% python3 -q
>>> import numpy as np
>>> np.set_printoptions(precision=3, suppress=True, linewidth=120, sign=" ")
>>> def tidy(a):
...     return np.round(a, 3) + 0
... 
>>> rng = np.random.default_rng(41690)
>>> lab = rng.integers(0, 2, 7)
>>> m1 = np.triu((lab[:, None] == lab) & (rng.random((7, 7)) < 0.8), 1).astype(int)
>>> m1 += m1.T
>>> print(m1)
[[ 0  0  0  0  0  1  1]
 [ 0  0  1  1  1  0  0]
 [ 0  1  0  1  1  0  0]
 [ 0  1  1  0  1  0  0]
 [ 0  1  1  1  0  0  0]
 [ 1  0  0  0  0  0  1]
 [ 1  0  0  0  0  1  0]]
>>> w, vecs = np.linalg.eigh(m1)
>>> print(tidy(vecs.T @ m1 @ vecs))
[[-1.  0.  0.  0.  0.  0.  0.]
 [ 0. -1.  0.  0.  0.  0.  0.]
 [ 0.  0. -1.  0.  0.  0.  0.]
 [ 0.  0.  0. -1.  0.  0.  0.]
 [ 0.  0.  0.  0. -1.  0.  0.]
 [ 0.  0.  0.  0.  0.  2.  0.]
 [ 0.  0.  0.  0.  0.  0.  3.]]
>>> print(np.abs(vecs[:, -1]).round(6).argmax())
1
>>> print(tidy(vecs.T @ vecs))
[[ 1.  0.  0.  0.  0.  0.  0.]
 [ 0.  1.  0.  0.  0.  0.  0.]
 [ 0.  0.  1.  0.  0.  0.  0.]
 [ 0.  0.  0.  1.  0.  0.  0.]
 [ 0.  0.  0.  0.  1.  0.  0.]
 [ 0.  0.  0.  0.  0.  1.  0.]
 [ 0.  0.  0.  0.  0.  0.  1.]]
>>> print(tidy(w.sum()), np.trace(m1))
0.0 0
>>> print(tidy(np.linalg.eigvalsh(m1 + 5 * np.eye(7))))
[ 4.  4.  4.  4.  4.  7.  8.]
>>> print(np.argwhere(np.triu(m1)))
[[ 0  5]
 [ 0  6]
 [ 1  2]
 [ 1  3]
 [ 1  4]
 [ 2  3]
 [ 2  4]
 [ 3  4]
 [ 5  6]]
>>> print(np.trace(m1 @ m1 @ m1) // 6)
5
>>> Lm = np.diag(m1.sum(axis=1)) - m1
>>> print(np.linalg.matrix_rank(Lm))
5
>>> print((np.linalg.eigvalsh(Lm) < 1e-8).sum())
2
>>> print(round(np.linalg.det(Lm[1:, 1:])))
0
>>> print(tidy(np.linalg.eigvalsh(Lm)))
[ 0.  0.  3.  3.  4.  4.  4.]
>>> print(Lm)
[[ 2  0  0  0  0 -1 -1]
 [ 0  3 -1 -1 -1  0  0]
 [ 0 -1  3 -1 -1  0  0]
 [ 0 -1 -1  3 -1  0  0]
 [ 0 -1 -1 -1  3  0  0]
 [-1  0  0  0  0  2 -1]
 [-1  0  0  0  0 -1  2]]
